% ipython --no-banner

In [1]: import numpy as np

In [2]: np.set_printoptions(suppress=True, linewidth=160)

In [3]: E = np.array([[1.0, 0.0, 0.0], [0.0, 1.0, 0.0], [0.33, 0.0, 0.67]])

In [4]: # 2 groups of indices that never mix

In [5]: C2 = E.T @ E

In [6]: print(np.round(np.diag(C2), 2))
[1.11 1.   0.45]

In [7]: print(np.round(np.linalg.eigvalsh(C2)[::-1], 2))
[1.18 1.   0.38]

In [8]: print(C2.round(2))
[[1.11 0.   0.22]
 [0.   1.   0.  ]
 [0.22 0.   0.45]]

In [9]: print(np.round(np.sort(np.abs(np.linalg.eigvals(C2))), 2))
[0.38 1.   1.18]

In [10]: print(np.round((C2 + C2.T) / 2, 2))
[[1.11 0.   0.22]
 [0.   1.   0.  ]
 [0.22 0.   0.45]]

In [11]: print(np.round(np.linalg.matrix_power(C2, 2), 2))
[[1.28 0.   0.34]
 [0.   1.   0.  ]
 [0.34 0.   0.25]]

In [12]: print(np.round(np.abs(np.linalg.eigvals(C2)).max(), 2))
1.18

In [13]: print(np.round(np.trace(C2), 2))
2.56

In [14]: print(np.round((E - E.T) / 2, 2))
[[ 0.    0.   -0.16]
 [ 0.    0.    0.  ]
 [ 0.16  0.    0.  ]]

In [15]: print(np.allclose(E, E.T))
False

In [16]: print(np.round(np.sort(np.abs(np.linalg.eigvals(E))), 2))
[0.67 1.   1.  ]

In [17]: print(np.round(E @ E, 2))
[[1.   0.   0.  ]
 [0.   1.   0.  ]
 [0.55 0.   0.45]]

In [18]: print(np.allclose(E @ E.T, E.T @ E))
False

In [19]: vec = np.array([3, -3, -2])

In [20]: target = E @ vec

In [21]: print(target.round(2))
[ 3.   -3.   -0.35]

In [22]: print(np.round(np.linalg.solve(E, 5 * target), 2))
[ 15. -15. -10.]

In [23]: print(np.round(np.linalg.solve(E.T, E[0]), 2))
[1. 0. 0.]

In [24]: print(np.round(np.linalg.solve(E, target), 2))
[ 3. -3. -2.]

In [25]: print(np.round(np.linalg.solve(E, E[:, 1]), 2))
[0. 1. 0.]

In [26]: A = np.load("block19.npy")

In [27]: print(A.round(2))
[[ 0.02  0.1  -0.1 ]
 [ 0.1   0.49 -0.49]
 [-0.1  -0.49  0.49]]

In [28]: U, s, Vh = np.linalg.svd(A)

In [29]: evecs = Vh[:(s > 1e-8).sum()]

In [30]: rng = np.random.default_rng(903)

In [31]: vec = A[1] + 5 * A[2] + rng.integers(2) * np.eye(3)[1]

In [32]: print(vec.round(2))
[-0.39 -0.96  1.96]

In [33]: print(np.linalg.matrix_rank(np.vstack([A, vec])))
2

In [34]: print(np.argsort(-np.linalg.norm(A, axis=0).round(6), kind="stable")[:3])
[1 2 0]

In [35]: print(np.linalg.cond(A) > 100)
True

In [36]: print([round(float(x), 2) for x in np.linalg.svd(A, compute_uv=False)[:3]])
[1.0, 0.0, 0.0]

In [37]: P = np.triu(np.array([[1, 0, 2], [0, -2, 1], [1, -1, 1]]), 1) + np.eye(3)

In [38]: M2 = P @ A @ np.linalg.inv(P)

In [39]: print(np.round(np.linalg.det(M2), 2))
0.0

In [40]: print(np.round(np.poly(M2), 2) + 0)
[ 1. -1.  0.  0.]

In [41]: m1 = np.array([[-12.77, 3.86, -2.48],
    ...:     [7.61, 8.23, 11.13],
    ...:     [-4.82, -28.63, 1.89],
    ...:     [14.85, -10.85, 8.19],
    ...:     [-0.37, -3.47, 3.66],
    ...:     [42.16, -2.78, -3.86],
    ...:     [34.47, 5.14, -10.55],
    ...:     [2.78, -17.7, -9.82],
    ...:     [14.12, 13.55, 2.8],
    ...:     [6.7, 19.26, 4.82],
    ...:     [-10.29, 14.33, 28.08],
    ...:     [0.57, -1.96, -9.33],
    ...:     [15.55, -11.27, 13.19],
    ...:     [-7.81, 16.93, -8.86],
    ...:     [5.59, -16.23, 18.67],
    ...:     [8.83, -17.89, -0.51],
    ...:     [6.32, -3.74, 3.97]])

In [42]: dist = np.linalg.norm(m1[:, None] - m1[None], axis=-1)

In [43]: print((dist + 1e9 * np.eye(17)).round(6).argmin(axis=1))
[13  8 15 12 16  6  5 15  9  8  1  4  3  0 12  7  4]

In [44]: print(np.flatnonzero(dist[16] < dist.mean() / 2))
[ 1  3  4 16]

In [45]: print(dist[16].round(6).argsort(kind="stable")[:4])
[16  4  3  1]

In [46]: print(dist.mean(axis=1).argmax())
5

In [47]: print(np.unravel_index(dist.round(6).argmax(), dist.shape))
(np.int64(5), np.int64(10))
